% ipython --no-banner

In [1]: import numpy as np

In [2]: from numpy import linalg as LA

In [3]: np.set_printoptions(suppress=True, linewidth=120)

In [4]: J = -2 * np.eye(5) + np.ones((5, 5))

In [5]: print(J)
[[-1.  1.  1.  1.  1.]
 [ 1. -1.  1.  1.  1.]
 [ 1.  1. -1.  1.  1.]
 [ 1.  1.  1. -1.  1.]
 [ 1.  1.  1.  1. -1.]]

In [6]: x = np.array([2, 1, 2, 0, 2])

In [7]: h1 = np.maximum(J @ x, 0)

In [8]: print(np.flatnonzero(h1 > 1e-9))
[0 1 2 3 4]

In [9]: print(np.maximum(J @ (3 * x), 0))
[ 9. 15.  9. 21.  9.]

In [10]: print(J.T @ h1)
[15. 11. 15.  7. 15.]

In [11]: evals, evecs = LA.eigh(J)

In [12]: x = np.array([-5, -2, 4, -5, -4])

In [13]: print(np.round(evecs * np.maximum(evals, 0) @ evecs.T, 2))
[[0.6 0.6 0.6 0.6 0.6]
 [0.6 0.6 0.6 0.6 0.6]
 [0.6 0.6 0.6 0.6 0.6]
 [0.6 0.6 0.6 0.6 0.6]
 [0.6 0.6 0.6 0.6 0.6]]

In [14]: print(np.round(evecs * np.abs(evals) @ evecs.T, 2))
[[2.2 0.2 0.2 0.2 0.2]
 [0.2 2.2 0.2 0.2 0.2]
 [0.2 0.2 2.2 0.2 0.2]
 [0.2 0.2 0.2 2.2 0.2]
 [0.2 0.2 0.2 0.2 2.2]]

In [15]: print(round(float(x @ J @ x / (x @ x)), 2), evals[0], evals[-1])
-0.33 -2.0 3.0

In [16]: print(round(float(LA.eigvalsh(J).min()), 2))
-2.0

In [17]: data = np.load("out17.npy")

In [18]: print(data)
[[-4  0  0  0  0]
 [ 0 -2  0  0  0]
 [ 0  0  0  0  0]
 [ 0  0  0  5  0]
 [ 0  0  0  0  4]]

In [19]: evals, evecs = LA.eigh(data)

In [20]: x = np.array([2, 1, 1, -3, -1])

In [21]: print(round(x @ data @ x / (x @ x), 2), evals[0], evals[-1])
1.94 -4.0 5.0

In [22]: print(np.abs(data).sum(axis=1).max(), np.abs(evals).max())
5 5.0

In [23]: print(x @ data @ x)
31

In [24]: print(np.round(LA.norm(data, axis=0), 2))
[4. 2. 0. 5. 4.]

In [25]: print(data @ data.T)
[[16  0  0  0  0]
 [ 0  4  0  0  0]
 [ 0  0  0  0  0]
 [ 0  0  0 25  0]
 [ 0  0  0  0 16]]

In [26]: rng = np.random.default_rng(384)

In [27]: z = rng.permutation(5)

In [28]: print(z)
[0 3 2 4 1]

In [29]: other = data[z][:, z]

In [30]: print(np.trace(other))
3

In [31]: print(np.round(np.sort(np.abs(LA.eigvals(other))), 2))
[0. 2. 4. 4. 5.]

In [32]: mat = np.load("sample11.npy")

In [33]: print(mat)
[[ 24  32  -4  12  16  -2]
 [ -4   4 -20  -2   2 -10]
 [-24 -16  -4 -12  -8  -2]
 [ 48  64  -8  42  56  -7]
 [ -8   8 -40  -7   7 -35]
 [-48 -32  -8 -42 -28  -7]]

In [34]: x = np.array([0, -2, 1, -2, -1, -1])

In [35]: h1 = np.maximum(mat @ x, 0)

In [36]: print(h1)
[  0   0  62   0   0 175]

In [37]: print(np.flatnonzero(h1 > 1e-9))
[2 5]

In [38]: print(np.maximum(mat @ (3 * x), 0))
[  0   0 186   0   0 525]

In [39]: print(np.round(np.tanh(mat @ x), 2))
[-1. -1.  1. -1. -1.  1.]

In [40]: def softmax(z):
    ...:     e = np.exp(z - z.max(axis=-1, keepdims=True))
    ...:     return e / e.sum(axis=-1, keepdims=True)
    ...: 

In [41]: print(np.round(softmax(10 * mat[1]), 2) + 0)
[0. 1. 0. 0. 0. 0.]

In [42]: scores = mat @ mat.T / np.sqrt(6)

In [43]: print(np.round(softmax(scores), 2) + 0)
[[0. 0. 0. 1. 0. 0.]
 [0. 0. 0. 0. 1. 0.]
 [0. 0. 0. 0. 0. 1.]
 [0. 0. 0. 1. 0. 0.]
 [0. 0. 0. 0. 1. 0.]
 [0. 0. 0. 0. 0. 1.]]

In [44]: print(softmax(scores).round(6).argmax(axis=1))
[3 4 5 3 4 5]

In [45]: z = rng.permutation(6)

In [46]: other = mat[:, z] * rng.choice([-1, 1], 6)

In [47]: print(other)
[[  2  12   4  16 -24  32]
 [ 10  -2  20   2   4   4]
 [  2 -12   4  -8  24 -16]
 [  7  42   8  56 -48  64]
 [ 35  -7  40   7   8   8]
 [  7 -42   8 -28  48 -32]]

In [48]: Uu, _, VT = LA.svd(mat.T @ other)

In [49]: print(np.round(Uu @ VT, 2) + 0)
[[ 0.  0.  0.  0. -1.  0.]
 [ 0.  0.  0.  0.  0.  1.]
 [ 0.  0. -1.  0.  0.  0.]
 [ 0.  1.  0.  0.  0.  0.]
 [ 0.  0.  0.  1.  0.  0.]
 [-1.  0.  0.  0.  0.  0.]]

In [50]: print(np.round(LA.lstsq(mat, other)[0], 2) + 0)
[[ 0.  0.  0.  0. -1.  0.]
 [ 0.  0.  0.  0.  0.  1.]
 [ 0.  0. -1.  0.  0.  0.]
 [ 0.  1.  0.  0.  0.  0.]
 [ 0.  0.  0.  1.  0.  0.]
 [-1.  0.  0.  0.  0.  0.]]

In [51]: print(z)
[5 3 2 4 0 1]
